In [1]: import numpy as np

In [2]: np.set_printoptions(precision=3, suppress=True, linewidth=100)

In [3]: def rnd(a):
   ...:     return np.round(a, 3) + 0
   ...: 

In [4]: E = np.loadtxt("sample6.csv", delimiter=",")

In [5]: E
Out[5]: 
array([[13.,  6.,  0.],
       [ 1.,  0.,  1.],
       [ 0.,  0., 13.],
       [29.,  4.,  0.],
       [ 0.,  1.,  0.],
       [ 0., 15.,  0.],
       [ 0.,  2.,  0.],
       [ 1., 24.,  0.],
       [19., 12.,  0.],
       [ 0.,  0., 19.],
       [21.,  0.,  2.],
       [ 7., 18.,  0.],
       [ 0.,  0., 13.],
       [ 0.,  0., 14.],
       [ 0.,  0.,  3.],
       [27.,  8.,  0.],
       [ 1.,  0., 19.],
       [ 0.,  0., 16.],
       [ 1., 24.,  0.],
       [ 7.,  0.,  1.],
       [ 0.,  0.,  5.],
       [25.,  9.,  0.],
       [ 0.,  0.,  0.],
       [ 0.,  9.,  0.]])

In [6]: # row 12 repeats row 2

In [7]: C2 = np.cov(E, rowvar=False)

In [8]: C2.shape
Out[8]: (3, 3)

In [9]: print(np.median(E, axis=0))
[0.5 0.5 0. ]

In [10]: np.argwhere(np.triu(np.abs(np.corrcoef(E.T)) > 0.8, 1))
Out[10]: array([], shape=(0, 2), dtype=int64)

In [11]: rnd(np.corrcoef(E[:, 2], E[:, 1])[0, 1])
Out[11]: np.float64(-0.473)

In [12]: hat = E @ np.linalg.solve(E.T @ E, E.T)

In [13]: np.linalg.matrix_rank(np.eye(24) - hat)
Out[13]: np.int64(21)

In [14]: print(rnd(np.linalg.eigvalsh(hat)))
[0. 0. 0. 0. 0. 0. 0. 0. 0. 0. 0. 0. 0. 0. 0. 0. 0. 0. 0. 0. 0. 1. 1. 1.]

In [15]: np.allclose(hat @ hat, hat)
Out[15]: True

In [16]: np.trace(hat)
Out[16]: np.float64(3.0)

In [17]: d = np.linalg.norm(E[:, None] - E[None], axis=-1)

In [18]: rnd(np.linalg.norm(E, axis=1))
Out[18]: 
array([14.318,  1.414, 13.   , 29.275,  1.   , 15.   ,  2.   , 24.021, 22.472, 19.   , 21.095,
       19.313, 13.   , 14.   ,  3.   , 28.16 , 19.026, 16.   , 24.021,  7.071,  5.   , 26.571,
        0.   ,  9.   ])

In [19]: d.shape
Out[19]: (24, 24)

In [20]: np.linalg.matrix_rank(d ** 2)
Out[20]: np.int64(5)

In [21]: print(d.mean(axis=1).argmax())
3

In [22]: np.unravel_index(d.round(6).argmax(), d.shape)
Out[22]: (np.int64(3), np.int64(9))

In [23]: mat = np.load("run1.npy")

In [24]: rnd(mat)
Out[24]: 
array([[-0.22 ,  0.829, -0.303],
       [-0.733, -0.102,  0.393],
       [-0.44 , -0.491, -0.634],
       [-0.367,  0.128,  0.459],
       [ 0.293, -0.21 ,  0.376]])

In [25]: # columns are unit length and at right angles

In [26]: x = np.array([6, 5, 7])

In [27]: rnd(np.einsum("ij,j->i", mat, x))
Out[27]: array([ 0.705, -2.162, -9.536,  1.652,  3.341])

In [28]: np.linalg.norm(mat @ x) <= np.linalg.norm(mat, 2) * np.linalg.norm(x) + 1e-9
Out[28]: np.True_

In [29]: print(rnd((mat * x).sum(axis=1)))
[ 0.705 -2.162 -9.536  1.652  3.341]

In [30]: print(rnd(mat @ (2 * x)))
[  1.41   -4.324 -19.072   3.303   6.682]

In [31]: x @ mat
ValueError: matmul: Input operand 1 has a mismatch in its core dimension 0, with gufunc signature (n?,k),(k,m?)->(n?,m?) (size 5 is different from 3)


In [32]: (mat @ x).argmax()
Out[32]: np.int64(4)

In [33]: rnd(mat @ np.ones(3))
Out[33]: array([ 0.306, -0.443, -1.566,  0.22 ,  0.459])

In [34]: np.sign((mat @ x).round(6))
Out[34]: array([ 1., -1., -1.,  1.,  1.])

In [35]: print(rnd(mat @ np.eye(3)[2]))
[-0.303  0.393 -0.634  0.459  0.376]

In [36]: W0 = np.load("m.npy")

In [37]: W0
Out[37]: 
array([[1, 2, 1, 1],
       [3, 6, 3, 3],
       [3, 6, 3, 3],
       [3, 6, 3, 3]])

In [38]: # columns 0 and 2 are equal

In [39]: left, sig, VT = np.linalg.svd(W0, full_matrices=False)

In [40]: np.abs(left[:, 0]).round(6).argmax()
Out[40]: np.int64(1)

In [41]: np.allclose(left * sig @ VT, W0)
Out[41]: True

In [42]: (sig > 1e-8).sum()
Out[42]: np.int64(1)

In [43]: print(rnd(np.sqrt((sig ** 2).sum())), rnd(np.linalg.norm(W0)))
14.0 14.0

In [44]: left.shape, sig.shape, VT.shape
Out[44]: ((4, 4), (4,), (4, 4))

In [45]: rnd(left.T @ W0 @ VT.T)
Out[45]: 
array([[14.,  0.,  0.,  0.],
       [ 0.,  0.,  0.,  0.],
       [ 0.,  0.,  0.,  0.],
       [ 0.,  0.,  0.,  0.]])

In [46]: rnd(np.trace(np.linalg.pinv(W0) @ W0))
Out[46]: np.float64(1.0)

In [47]: np.abs(np.diag(np.linalg.qr(W0)[1])) > 1e-9
Out[47]: array([ True, False, False, False])

In [48]: rng = np.random.default_rng(889)

In [49]: A2 = W0 + rng.integers(-2, 3, (4, 1)) @ rng.integers(-2, 3, (1, 4))

In [50]: A2
Out[50]: 
array([[ 1,  3, -1,  3],
       [ 3,  8, -1,  7],
       [ 3,  6,  3,  3],
       [ 3,  4,  7, -1]])

In [51]: print(np.linalg.matrix_rank(A2 - W0, tol=1e-8))
1

In [52]: A2 = np.array([[0, 1, 0, 0, 0],
    ...:     [-1, 3, -1, 3, -3],
    ...:     [1, 1, 1, -3, -1],
    ...:     [-1, -2, 2, 1, -3],
    ...:     [3, 1, 2, 2, 2]])

In [53]: A2[-1] = A2[0]

In [54]: feats = A2 + 0.02 * np.eye(5)

In [55]: print(feats)
[[ 0.02  1.    0.    0.    0.  ]
 [-1.    3.02 -1.    3.   -3.  ]
 [ 1.    1.    1.02 -3.   -1.  ]
 [-1.   -2.    2.    1.02 -3.  ]
 [ 0.    1.    0.    0.    0.02]]

In [56]: f = np.array([5, 3, 0, 4, 5])

In [57]: A2 = feats + np.outer(f, np.eye(5)[3])

In [58]: np.linalg.matrix_rank(A2 - feats)
Out[58]: np.int64(1)

In [59]: A2
Out[59]: 
array([[ 0.02,  1.  ,  0.  ,  5.  ,  0.  ],
       [-1.  ,  3.02, -1.  ,  6.  , -3.  ],
       [ 1.  ,  1.  ,  1.02, -3.  , -1.  ],
       [-1.  , -2.  ,  2.  ,  5.02, -3.  ],
       [ 0.  ,  1.  ,  0.  ,  5.  ,  0.02]])

In [60]: print(rnd(np.linalg.det(A2.T)))
3.911

In [61]: print(rnd(np.einsum("ij,ji->", A2, A2)))
-50.638

In [62]: rnd(np.poly(A2))
Out[62]: array([   1.   ,   -9.1  ,   66.724, -179.982,  199.119,   -3.911])

In [63]: rnd(np.linalg.eigvals(A2))
Out[63]: array([2.718+5.891j, 2.718-5.891j, 0.02 +0.j   , 1.822+1.151j, 1.822-1.151j])

In [64]: print(rnd(np.linalg.det(A2[::-1])))
3.911

In [65]: x = np.array([2, 0, 2, 2, 1])

In [66]: target = feats @ x

In [67]: print(target)
[ 0.04 -1.   -2.96  1.04  0.02]

In [68]: print(rnd(np.linalg.solve(feats, target)))
[2. 0. 2. 2. 1.]

In [69]: arr = np.loadtxt("data.csv", delimiter=",")

In [70]: arr
Out[70]: 
array([[ 7., -6., -6.],
       [-2., -8.,  0.],
       [ 0.,  1.,  1.]])

In [71]: q, evecs = np.linalg.qr(arr[:, :1])[0], np.linalg.qr(arr[:, 1:])[0]

In [72]: sig = np.linalg.svd(q.T @ evecs, compute_uv=False)

In [73]: rnd(sig)
Out[73]: array([0.987])

In [74]: (sig > 0.9).sum()
Out[74]: np.int64(1)

In [75]: rnd(np.degrees(np.arccos(sig.clip(0, 1))))
Out[75]: array([9.095])

In [76]: left, sig, VT = np.linalg.svd(arr)

In [77]: np.argmax(sig[:-1] / (sig[1:] + 1e-6)) + 1
Out[77]: np.int64(2)

In [78]: A2 = left[:, :2] @ np.diag(sig[:2]) @ VT[:2]

In [79]: print(rnd(np.linalg.norm(arr - A2, 2)), rnd(sig[2]))
0.662 0.662

In [80]: rnd(A2)
Out[80]: 
array([[ 6.971, -5.992, -6.041],
       [-2.03 , -7.992, -0.042],
       [-0.376,  1.098,  0.469]])

In [81]: rnd(np.linalg.norm(arr - A2) / np.linalg.norm(arr))
Out[81]: np.float64(0.048)
